% python3 -q
>>> import numpy as np
>>> from numpy import linalg as LA
>>> np.set_printoptions(suppress=True, linewidth=160)
>>> rd = lambda a: np.round(a, 2) + 0
>>> A2 = np.array([[0.9], [0.3], [0.5], [0.1], [-0.2], [-0.3], [-0.4], [0.7]])
>>> Z = np.array([[0.5, 1.9, 1.6]])
>>> M = A2 @ Z
>>> print(rd(M))
[[ 0.45  1.71  1.44]
 [ 0.15  0.57  0.48]
 [ 0.25  0.95  0.8 ]
 [ 0.05  0.19  0.16]
 [-0.1  -0.38 -0.32]
 [-0.15 -0.57 -0.48]
 [-0.2  -0.76 -0.64]
 [ 0.35  1.33  1.12]]
>>> print(LA.matrix_rank(M, rtol=0.1))
1
>>> print(np.argsort(-LA.norm(M, axis=0).round(6), kind="stable")[:3])
[1 2 0]
>>> def softmax(z):
...     e = np.exp(z - z.max(axis=-1, keepdims=True))
...     return e / e.sum(axis=-1, keepdims=True)
... 
>>> print(rd(softmax(M).sum(axis=1)))
[1. 1. 1. 1. 1. 1. 1. 1.]
>>> print(rd(softmax(10 * M[5])))
[0.95 0.01 0.04]
>>> print(rd(softmax(M[5] + 4)))
[0.42 0.28 0.3 ]
>>> att = M @ M.T / np.sqrt(3)
>>> print(softmax(att).round(6).argmax(axis=1))
[0 0 0 0 6 6 6 0]
>>> data = np.load("out3.npy")
>>> print(data)
[[  0   0   0]
 [-48  33  -4]
 [ 18 -15   5]
 [ 30 -15  -5]]
>>> A2 = np.array([[-1, -3, -8], [-6, 7, -4], [8, 1, -1]])
>>> print(A2.T @ data.T)
[[   0 -182  112   20]
 [   0  371 -154 -200]
 [   0  256  -89 -175]]
>>> print(np.einsum("ik,kj->ij", data, A2))
[[   0    0    0]
 [-182  371  256]
 [ 112 -154  -89]
 [  20 -200 -175]]
>>> print(LA.matrix_rank(data @ A2))
2
>>> Z = np.sign(np.array([[4, 1, 0, 1], [5, 0, 1, 2], [1, 4, 5, 2], [3, 3, 1, 2]]))
>>> A2 = (np.tril(Z, -1) + np.eye(4)) @ (np.triu(Z, 1) + np.eye(4))
>>> w = np.array([5, 6, 8, 7])
>>> J = np.rint(A2 * w @ LA.inv(A2)) + 0
>>> print(J)
[[ 4.  2. -3.  2.]
 [-2.  6.  0.  1.]
 [-2. -2.  9.  0.]
 [-2. -2.  2.  7.]]
>>> x = np.array([-3, 4, -2])
>>> h = np.maximum(data @ x, 0)
>>> print(np.maximum(data @ (3 * x), 0))
[  0 852   0   0]
>>> print(data.T @ h)
[-13632   9372  -1136]
>>> W0 = np.loadtxt("case15.csv", delimiter=",")
>>> print(W0)
[[-1.9  -4.07  3.53  4.86 -5.46 -1.13]
 [ 6.17 -2.68 -4.13 -0.17 -2.    1.87]
 [ 4.29 -2.75 -3.22 -1.36 -3.88  3.63]
 [ 4.48 -2.66 -3.02 -0.27 -2.1   2.32]
 [ 4.67 -2.5  -1.41 -1.29 -1.98  2.99]
 [-2.01 -3.42  3.28 -0.52  1.78  4.27]
 [-3.41 -2.97  0.38  0.12 -0.83  6.37]
 [ 5.44 -3.55 -3.34 -0.9  -1.49  4.19]
 [ 4.07 -1.89 -2.21  0.82 -0.36  2.16]
 [-1.79 -3.9   3.26  3.33 -3.94 -0.73]
 [-2.77 -3.    1.02 -1.47  0.69  4.58]
 [ 3.99 -2.63 -2.5  -0.95 -1.97  3.4 ]
 [-2.25 -5.03  6.02  4.05 -4.18 -2.88]
 [-3.34 -2.42  1.06  1.52  2.31  6.92]
 [-2.28 -3.86  4.11  4.06 -6.99 -2.37]
 [-1.74 -4.04  1.96 -0.38 -0.52  7.03]
 [-3.73 -2.85  2.58  2.54 -4.24 -1.42]
 [-3.07 -1.66  1.86 -0.67  0.9   5.36]
 [-0.01 -4.02  3.46  3.27 -3.31 -3.13]
 [-3.41 -5.29  3.78  3.96 -4.56 -2.92]
 [-3.33 -2.47  3.13  3.47 -4.39 -3.15]
 [-2.13 -3.3   2.87  4.23 -4.64  0.42]
 [-1.26 -4.54  3.69  3.35 -2.77 -0.41]
 [ 4.32 -2.9  -5.37  2.15 -1.99  2.88]
 [-2.3  -2.56  2.32  0.03  0.56  7.29]
 [ 3.09 -1.99 -2.38 -1.04 -1.64  2.4 ]]
>>> hat = W0 @ LA.solve(W0.T @ W0, W0.T)
>>> print(LA.matrix_rank(np.eye(26) - hat))
20
>>> print(np.allclose(hat @ hat, hat))
True
>>> print(rd(hat @ W0[:, 5]))
[-1.13  1.87  3.63  2.32  2.99  4.27  6.37  4.19  2.16 -0.73  4.58  3.4  -2.88  6.92 -2.37  7.03 -1.42  5.36 -3.13 -2.92 -3.15  0.42 -0.41  2.88  7.29  2.4 ]
>>> U, sig, Vh = LA.svd(data)
>>> print(np.argmax(sig[:-1] / (sig[1:] + 1e-6)) + 1)
2
>>> print(rd(sig))
[71.06  9.13  0.  ]
>>> A2 = U[:, :2] @ np.diag(sig[:2]) @ Vh[:2]
>>> print(rd(np.abs(data - A2).max()))
0.0
>>> print(rd(A2))
[[  0.   0.   0.]
 [-48.  33.  -4.]
 [ 18. -15.   5.]
 [ 30. -15.  -5.]]
>>> G = data.T @ data
>>> print((data @ data.T).shape)
(4, 4)
>>> print(np.allclose(G, G.T))
True
>>> print(rd(LA.svd(data, compute_uv=False) ** 2))
[5049.68   83.32    0.  ]
>>> print(LA.matrix_rank(G))
2
>>> print(np.trace(G), (data ** 2).sum())
5133 5133
>>> cen = W0 - W0.mean(axis=0)
>>> U, sig, Vh = LA.svd(cen, full_matrices=False)
>>> print(rd(np.abs(Vh[-1])))
[0.27 0.83 0.39 0.21 0.12 0.17]
>>> print(rd(Vh[0] * np.sign(Vh[0, np.abs(Vh[0]).argmax()])))
[-0.5  -0.11  0.54  0.36 -0.27 -0.49]
>>> print(LA.matrix_rank(cen))
6
>>> print(rd(sig))
[26.02 18.5   5.85  5.07  4.75  2.82]
>>> feats = np.array([[-2.0, 2.0, 1.0, 0.0, -2.0, 0.0, 0.0],
...     [1.0, -2.0, 1.0, -1.0, 3.0, -2.0, 0.0],
...     [0.0, -2.0, -1.0, 1.0, 2.0, 1.0, 0.0],
...     [2.0, 2.0, -1.0, 2.0, 3.0, -3.0, 0.0],
...     [1.0, 1.0, -3.0, -2.0, -1.0, 1.0, 0.0],
...     [-1.0, -1.0, -2.0, -1.0, 0.0, -3.0, 0.0],
...     [0.0, 0.0, 0.0, 0.0, 0.0, 0.0, -5.0]])
>>> u = np.array([1, 5])
>>> print(np.cross(feats[1, :3], feats[2, :3]))
[ 4.  1. -2.]
>>> mat = np.array([[7, 4, 6, 4, 1, 6, 4, 8, 8],
...     [0, -1, 2, -1, -2, 2, -1, -2, -2],
...     [1, -1, 4, -1, -3, 4, -1, -2, -2],
...     [-2, -1, -2, -1, 0, -2, -1, -2, -2]])
>>> print(mat)
[[ 7  4  6  4  1  6  4  8  8]
 [ 0 -1  2 -1 -2  2 -1 -2 -2]
 [ 1 -1  4 -1 -3  4 -1 -2 -2]
 [-2 -1 -2 -1  0 -2 -1 -2 -2]]
>>> A2 = np.array([[1, 0],
...     [1, 2],
...     [2, 0],
...     [0, 1],
...     [1, 0],
...     [0, 2],
...     [1, 0],
...     [0, 2],
...     [1, 3]])
>>> print(LA.matrix_rank(np.vstack([mat, A2.T])))
4
>>> print(np.einsum("ij,ij->i", mat, mat))
[298  23  53  23]
>>> print(np.vstack([mat, A2.T]).shape)
(6, 9)
>>> E = np.load("m.npy")
>>> print(E)
[[ 0  0  0  0]
 [ 0  2  0  0]
 [ 0  0  0  0]
 [ 0  1  0 -3]]
>>> print(np.allclose(E[:-1].T @ LA.lstsq(E[:-1].T, E[-1])[0], E[-1]))
False
>>> print(np.abs(np.diag(LA.qr(E)[1])) > 1e-9)
[False  True False  True]
>>> U, sig, Vh = LA.svd(E)
>>> print(np.argmax(sig[:-1] / (sig[1:] + 1e-6)) + 1)
2
>>> A2 = U[:, :2] @ np.diag(sig[:2]) @ Vh[:2]
>>> print(rd(np.abs(E - A2).max()))
0.0
>>> print(LA.matrix_rank(E, rtol=0.05))
2
>>> print(LA.matrix_rank(A2))
2
>>> print(rd(A2))
[[ 0.  0.  0.  0.]
 [ 0.  2.  0.  0.]
 [ 0.  0.  0.  0.]
 [ 0.  1.  0. -3.]]
>>> U, sig, Vh = LA.svd(E, full_matrices=False)
>>> print(rd(np.sqrt((sig ** 2).sum())), rd(LA.norm(E)))
3.74 3.74
>>> print(rd(np.abs(Vh[0])))
[0.   0.47 0.   0.88]
>>> print(U.shape, sig.shape, Vh.shape)
(4, 4) (4,) (4, 4)
>>> print(rd(U.T @ E @ Vh.T))
[[3.26 0.   0.   0.  ]
 [0.   1.84 0.   0.  ]
 [0.   0.   0.   0.  ]
 [0.   0.   0.   0.  ]]
>>> print(rd(sig / sig[0]))
[1.   0.57 0.   0.  ]
>>> print(rd(Vh @ Vh.T))
[[1. 0. 0. 0.]
 [0. 1. 0. 0.]
 [0. 0. 1. 0.]
 [0. 0. 0. 1.]]
>>> print(LA.matrix_rank(E, rtol=0.1))
2
>>> K = np.load("data.npy")
>>> print(K)
[[-0.55 -0.71 -0.1 ]
 [ 0.68  0.43 -0.02]
 [ 0.76  0.78  0.08]
 [-0.63 -0.38  0.02]
 [-1.   -1.   -0.24]
 [-0.68 -0.43  0.02]
 [-0.32 -0.65 -0.12]
 [ 0.66  0.9   0.2 ]
 [-0.96 -1.   -0.48]
 [ 0.68  0.43 -0.02]
 [-0.5  -0.63 -0.08]
 [-0.76  0.18  0.18]
 [ 0.97  1.    0.35]
 [ 0.34  0.6   0.1 ]
 [ 0.82  0.7   0.02]
 [-0.67 -0.49  0.  ]
 [ 0.23  0.83  0.22]
 [ 0.91 -0.12 -0.24]
 [ 0.31  0.85  0.22]
 [ 0.81  0.94  0.22]
 [ 0.1   0.41  0.08]
 [-0.8  -0.56  0.02]
 [ 0.51  0.81  0.16]
 [-0.46 -0.88 -0.22]
 [-0.05 -0.22 -0.04]
 [ 0.97  0.99  0.27]]
>>> A2 = J / LA.norm(J, axis=1, keepdims=True)
>>> G = A2 @ A2.T
>>> print(rd(LA.norm(A2, axis=1)))
[1. 1. 1. 1.]
>>> print(rd(G[1]))
[ 0.16  1.   -0.13 -0.02]
>>> print((G - 2 * np.eye(4)).round(6).argmax(axis=1))
[1 0 3 2]
>>> print(np.argwhere(np.triu(np.abs(G) > 0.95, 1)))
[]
>>> print(rd(np.degrees(np.arccos(np.clip(G[1, 0], -1, 1)))))
80.61
>>> print(rd(G))
[[ 1.    0.16 -0.72 -0.09]
 [ 0.16  1.   -0.13 -0.02]
 [-0.72 -0.13  1.    0.35]
 [-0.09 -0.02  0.35  1.  ]]
>>> hat = K @ LA.solve(K.T @ K, K.T)
>>> print(rd(LA.eigvalsh(hat)))
[0. 0. 0. 0. 0. 0. 0. 0. 0. 0. 0. 0. 0. 0. 0. 0. 0. 0. 0. 0. 0. 0. 0. 1. 1. 1.]
>>> print(np.allclose(hat @ hat, hat))
True
